$ python -q
>>> import numpy as np
>>> import numpy.linalg as la
>>> np.set_printoptions(precision=2, suppress=True, linewidth=100)
>>> rng = np.random.default_rng(275)
>>> m1 = np.array([[1, -3, 2, 1], [1, -2, -2, -2], [-2, 3, 1, -3]]) * (rng.random((3, 4)) < 0.3)
>>> m1
array([[ 0,  0,  2,  1],
       [ 0,  0,  0, -2],
       [-2,  0,  0, -3]])
>>> t = np.radians(72)
>>> R = np.eye(4)
>>> R[0, 0] = R[2, 2] = np.cos(t)
>>> R[0, 2], R[2, 0] = -np.sin(t), np.sin(t)
>>> R
array([[ 0.31,  0.  , -0.95,  0.  ],
       [ 0.  ,  1.  ,  0.  ,  0.  ],
       [ 0.95,  0.  ,  0.31,  0.  ],
       [ 0.  ,  0.  ,  0.  ,  1.  ]])
>>> Y = m1 @ R.T
>>> Y
array([[-1.9 ,  0.  ,  0.62,  1.  ],
       [ 0.  ,  0.  ,  0.  , -2.  ],
       [-0.62,  0.  , -1.9 , -3.  ]])
>>> np.abs(Y - m1).max(axis=0)
array([1.9, 0. , 1.9, 0. ])
>>> np.allclose(la.norm(m1, axis=1), la.norm(Y, axis=1))
True
>>> np.allclose(m1 @ m1.T, Y @ Y.T)
True
>>> m1.sum(axis=1)
array([ 3, -2, -5])
>>> round(la.norm(m1), 2)
np.float64(4.69)
>>> la.matrix_rank(m1)
np.int64(3)
>>> m1.sum(axis=0)
array([-2,  0,  2, -4])
>>> np.count_nonzero(m1)
np.int64(5)
>>> np.unravel_index(np.abs(m1).argmax(), m1.shape)
(np.int64(2), np.int64(3))
>>> m1.shape
(3, 4)
>>> m1 - m1[0]
array([[ 0,  0,  0,  0],
       [ 0,  0, -2, -3],
       [-2,  0, -2, -4]])
>>> cov = m1.T @ m1
>>> cov
array([[ 4,  0,  0,  6],
       [ 0,  0,  0,  0],
       [ 0,  0,  4,  2],
       [ 6,  0,  2, 14]])
>>> M = np.load("w.npy")
>>> M
array([[ 0.57,  2.88, -4.05],
       [ 2.65, -3.62, -2.2 ],
       [ 3.69,  3.24, -0.92],
       [ 0.44,  4.98, -0.21],
       [ 3.68, -1.04, -3.22],
       [-0.46,  4.9 ,  0.89],
       [-1.73,  0.44,  4.67],
       [-0.53, -3.08, -3.9 ],
       [-1.6 , -0.54, -4.71],
       [ 0.47, -0.33,  4.97],
       [ 4.28,  2.57,  0.28],
       [-3.98, -3.01, -0.38],
       [ 4.56,  1.95, -0.61],
       [ 4.5 ,  1.87,  1.12],
       [ 3.3 ,  3.  , -2.25],
       [-1.38,  1.32, -4.62],
       [-0.67, -2.03,  4.52],
       [ 0.08,  4.87, -1.13]])
>>> blk = np.stack([M, -3 * M, M[::-1]])
>>> la.matrix_rank(blk.reshape(3, -1))
np.int64(2)
>>> np.einsum("bij,cij->bc", blk, blk)
array([[  449.99, -1349.98,    42.05],
       [-1349.98,  4049.93,  -126.16],
       [   42.05,  -126.16,   449.99]])
>>> blk.shape
(3, 18, 3)
>>> (blk @ M.T).shape
(3, 18, 18)
>>> la.norm(blk, axis=(1, 2))
array([21.21, 63.64, 21.21])
>>> Xc = M - M.mean(axis=0)
>>> evecs = la.svd(Xc)[2][:2]
>>> Y = Xc - Xc @ evecs.T @ evecs
>>> round(float(la.norm(Y) / la.norm(Xc)), 2)
0.46
>>> z = M[:, 2] > np.median(M[:, 2])
>>> r0 = M[z].mean(axis=0) - M[~z].mean(axis=0)
>>> ((M - M.mean(axis=0)) @ r0 > 0).astype(int)
array([0, 0, 0, 1, 0, 1, 1, 0, 0, 1, 1, 1, 0, 1, 0, 0, 1, 0])
>>> z.astype(int)
array([0, 0, 0, 1, 0, 1, 1, 0, 0, 1, 1, 1, 1, 1, 0, 0, 1, 0])
>>> P = M @ la.solve(M.T @ M, M.T)
>>> P @ M[:, 2]
array([-4.05, -2.2 , -0.92, -0.21, -3.22,  0.89,  4.67, -3.9 , -4.71,  4.97,  0.28, -0.38, -0.61,
        1.12, -2.25, -4.62,  4.52, -1.13])
>>> np.diag(P)
array([0.15, 0.24, 0.13, 0.18, 0.2 , 0.2 , 0.15, 0.16, 0.17, 0.16, 0.15, 0.14, 0.16, 0.18, 0.12,
       0.18, 0.14, 0.18])
>>> la.matrix_rank(np.eye(18) - P)
np.int64(15)
>>> Xc = (M - M.mean(axis=0)) / M.std(axis=0)
>>> Xc.std(axis=0)
array([1., 1., 1.])
>>> np.argwhere(np.abs(Xc) > 2)
array([], shape=(0, 2), dtype=int64)
>>> beta = la.lstsq(np.delete(Xc, 0, axis=1), Xc[:, 0])[0]
>>> round(float(1 - np.var(Xc[:, 0] - np.delete(Xc, 0, axis=1) @ beta)), 2)
0.08
>>> beta
array([ 0.27, -0.06])
>>> J = np.load("m.npy")
>>> J
array([[  0.5,   0.2,   0. ],
       [ -0.2,   2.8,   0.2],
       [ -7. ,   0. , -18. ],
       [  0.4,   0.7,  -1. ],
       [  0.4,  -0.9,   1. ],
       [ -1.5,   0.9,  -0.4],
       [ -0.6,   0.4,  -1.7],
       [ -1. ,   0.3,   0.9],
       [  1.3,   1. ,   1.9],
       [  0.7,   1. ,  -0.2],
       [  0.5,   0. ,  -0.3],
       [ -0.1,   0.4,  -0.7],
       [  0.1,   1.1,  -1.1],
       [ -1.1,   0.6,   1.2],
       [ -1.1,   0.1,  -0.4],
       [  1. ,   0.6,  -0.8],
       [ -1.3,   0.5,  -1.5],
       [  0.5,   2.2,   0.5],
       [  0.4,   1.3,  -0.1],
       [ -0.6,   1.2,   0.3],
       [  0.1,  -0.5,  -1.1],
       [ -0.6,   0.8,   0.3],
       [ -0.7,   0. ,   1.6]])
>>> Xc = (J - J.mean(axis=0)) / J.std(axis=0)
>>> Xc.std(axis=0)
array([1., 1., 1.])
>>> np.argwhere(np.abs(Xc) > 2)
array([[1, 1],
       [2, 0],
       [2, 2]])
>>> beta = la.lstsq(np.delete(Xc, 0, axis=1), Xc[:, 0])[0]
>>> np.abs(beta).argmax()
np.int64(1)
>>> arr = np.array([[9, 10, 8], [5, 6, 4], [1, 2, 0]])
>>> arr
array([[ 9, 10,  8],
       [ 5,  6,  4],
       [ 1,  2,  0]])
>>> round(np.trace(la.pinv(arr) @ arr), 2)
np.float64(2.0)
>>> np.allclose(arr[:-1].T @ la.lstsq(arr[:-1].T, arr[-1])[0], arr[-1])
True
>>> np.unique(arr.round(6), axis=0).shape
(3, 3)
>>> arr @ arr
array([[139, 166, 112],
       [ 79,  94,  64],
       [ 19,  22,  16]])
>>> (arr + arr.T) / 2
array([[9. , 7.5, 4.5],
       [7.5, 6. , 3. ],
       [4.5, 3. , 0. ]])
>>> np.round(np.sort(np.abs(la.eigvals(arr))), 2) + 0
array([ 0.  ,  0.76, 15.76])
>>> np.trace(arr)
np.int64(15)
>>> la.matrix_power(arr, 4)
array([[34563, 41142, 27984],
       [19623, 23358, 15888],
       [ 4683,  5574,  3792]])
>>> np.allclose(arr, arr.T)
False
>>> arr.inv()
Traceback (most recent call last):
  File "<python-input-70>", line 1, in <module>
    arr.inv()
    ^^^^^^^
AttributeError: 'numpy.ndarray' object has no attribute 'inv'
>>> np.round(np.abs(la.eigvals(arr)).max(), 2)
np.float64(15.76)
>>> z = rng.permutation(3)
>>> z
array([0, 2, 1])
>>> Y = arr[z][:, z]
>>> Y
array([[ 9,  8, 10],
       [ 1,  0,  2],
       [ 5,  4,  6]])
>>> round(la.det(Y), 2), np.round(la.det(arr[z]), 2)
(np.float64(0.0), np.float64(-0.0))
>>> np.trace(Y)
np.int64(15)
>>> blk = np.stack([Y, 4 * Y, Y[::-1]])
>>> la.norm(blk, axis=(1, 2))
array([18.08, 72.33, 18.08])
>>> np.round(la.det(blk), 2) + 0
array([0., 0., 0.])
>>> blk.shape
(3, 3, 3)
>>> (blk @ Y.T).shape
(3, 3, 3)
>>> la.matrix_rank(blk)
array([2, 2, 2])
>>> Q, _ = la.qr(np.array([[1.1, -0.2, 0.4], [-1.6, -1.7, 1.8], [0.7, 1.2, 0.0]]))
>>> w = np.array([0, 1, 1])
>>> F = Q @ np.diag(w) @ Q.T
>>> F
array([[ 0.72,  0.41, -0.18],
       [ 0.41,  0.4 ,  0.26],
       [-0.18,  0.26,  0.88]])
>>> def softmax(z):
...     e = np.exp(z - z.max(axis=-1, keepdims=True))
...     return e / e.sum(axis=-1, keepdims=True)
... 
>>> softmax(F).sum(axis=1)
array([1., 1., 1.])
>>> softmax(F[1])
array([0.35, 0.35, 0.3 ])
>>> scores = F @ F.T / np.sqrt(3)
>>> softmax(scores)
array([[0.41, 0.34, 0.24],
       [0.34, 0.34, 0.32],
       [0.24, 0.31, 0.45]])
>>> softmax(scores + np.triu(np.full(scores.shape, -np.inf), 1))
array([[1.  , 0.  , 0.  ],
       [0.5 , 0.5 , 0.  ],
       [0.24, 0.31, 0.45]])
>>> la.cond(F) > 100
np.True_
>>> [round(float(x), 2) for x in la.svd(F, compute_uv=False)[:3]]
[1.0, 1.0, 0.0]
>>> cent = np.array([[0.2, 0.7, -0.4], [-1.1, -0.4, 0.3]])
>>> E = np.array([[1, 2],
...     [-2, -1],
...     [2, 1],
...     [1, 2],
...     [0, -1],
...     [0, -1],
...     [2, 1],
...     [2, -1],
...     [2, 0],
...     [0, -2],
...     [-1, 0]]) @ cent + 0.1 * rng.normal(size=(11, 3))
>>> E
array([[-2.01, -0.05,  0.21],
       [ 0.74, -1.18,  0.6 ],
       [-0.71,  1.03, -0.5 ],
       [-2.12, -0.02,  0.28],
       [ 1.16,  0.38, -0.28],
       [ 1.07,  0.38, -0.44],
       [-0.71,  1.01, -0.46],
       [ 1.51,  1.97, -1.2 ],
       [ 0.31,  1.36, -0.91],
       [ 2.13,  0.79, -0.53],
       [-0.35, -0.65,  0.44]])
>>> Xc = E - E.mean(axis=0)
>>> evecs = la.svd(Xc)[2][:2]
>>> Y = Xc - Xc @ evecs.T @ evecs
>>> np.round(np.cov(Xc @ evecs.T, rowvar=False), 2) + 0
array([[2.19, 0.  ],
       [0.  , 0.9 ]])
>>> np.diag(evecs.T @ evecs)
array([0.99, 0.76, 0.25])
>>> la.norm(Y, axis=1).round(6).argmax()
np.int64(5)
>>> la.svd(E, compute_uv=False)
array([4.81, 3.31, 0.2 ])
>>> E[:, 3]
Traceback (most recent call last):
  File "<python-input-106>", line 1, in <module>
    E[:, 3]
    ~^^^^^^
IndexError: index 3 is out of bounds for axis 1 with size 3
>>> round(float(la.norm(E)), 2)
5.84
>>> la.matrix_rank(E)
np.int64(3)
>>> vec = np.array([1, 0, 1])
>>> rhs = E @ vec
>>> np.round(la.solve(E.T @ E, E.T @ rhs), 2) + 0
array([1., 0., 1.])
>>> rhs = rhs + 0.1 * rng.normal(size=11)
>>> rhs
array([-1.87,  1.42, -1.16, -1.8 ,  0.72,  0.62, -1.06,  0.4 , -0.58,  1.56,  0.21])
>>> beta, *_ = la.lstsq(E, rhs)
>>> [round(float(la.norm(la.solve(E.T @ E + lam * np.eye(3), E.T @ rhs))), 2) for lam in (0, 1, 10, 100)]
[1.46, 0.96, 0.59, 0.13]
>>> z = rng.integers(0, 3, 3)
>>> data = np.array([[-3, 3, 2], [2, 2, -3], [-1, 5, 5]]) * (z[:, None] == z)
>>> data
array([[-3,  0,  0],
       [ 0,  2, -3],
       [ 0,  5,  5]])
>>> # 2 blocks once reordered
>>> r0 = np.array([1, -2, 3])
>>> np.array([np.convolve(row, r0, "same") for row in data])
array([[ 6, -9,  0],
       [ 2, -7, 12],
       [ 5, -5,  5]])
>>> np.correlate(data[1], data[0], "full")
array([ 0,  0,  0, -6,  9])
>>> z = rng.permutation(3)
>>> Y = data[:, z] * rng.choice([-1, 1], 3)
>>> Y
array([[ 0,  0,  3],
       [-2,  3,  0],
       [-5, -5,  0]])
>>> U, _, VT = la.svd(data.T @ Y)
>>> np.round(U @ VT, 2) + 0
array([[ 0.,  0., -1.],
       [-1.,  0.,  0.],
       [ 0., -1.,  0.]])
>>> vec = np.array([3, 3, 2])
>>> rhs = Y @ vec
>>> beta, lr = np.zeros(3), 1 / la.norm(Y, 2) ** 2
>>> for i in range(30):
...     beta -= lr * Y.T @ (Y @ beta - rhs)
...     if i % 5 == 0: print(i, round(la.norm(Y @ beta - rhs), 2))
... 
0 4.99
5 1.86
10 0.7
15 0.26
20 0.1
25 0.04
>>> np.round(la.cond(Y), 2)
np.float64(2.37)
>>> A = np.array([[2, 3, 4, 5], [6, 7, 8, 9], [10, 11, 12, 13], [14, 15, 16, 17]])
>>> vec = np.array([-1, -3, -3, 2])
>>> np.sign((A @ vec).round(6))
array([-1, -1, -1, -1])
>>> (A * vec).sum(axis=1)
array([-13, -33, -53, -73])
>>> la.cond(arr) > 100
np.True_
>>> blk = np.stack([A, -2 * A, A[::-1]])
>>> blk.shape
(3, 4, 4)
>>> (blk @ A.T).shape
(3, 4, 4)
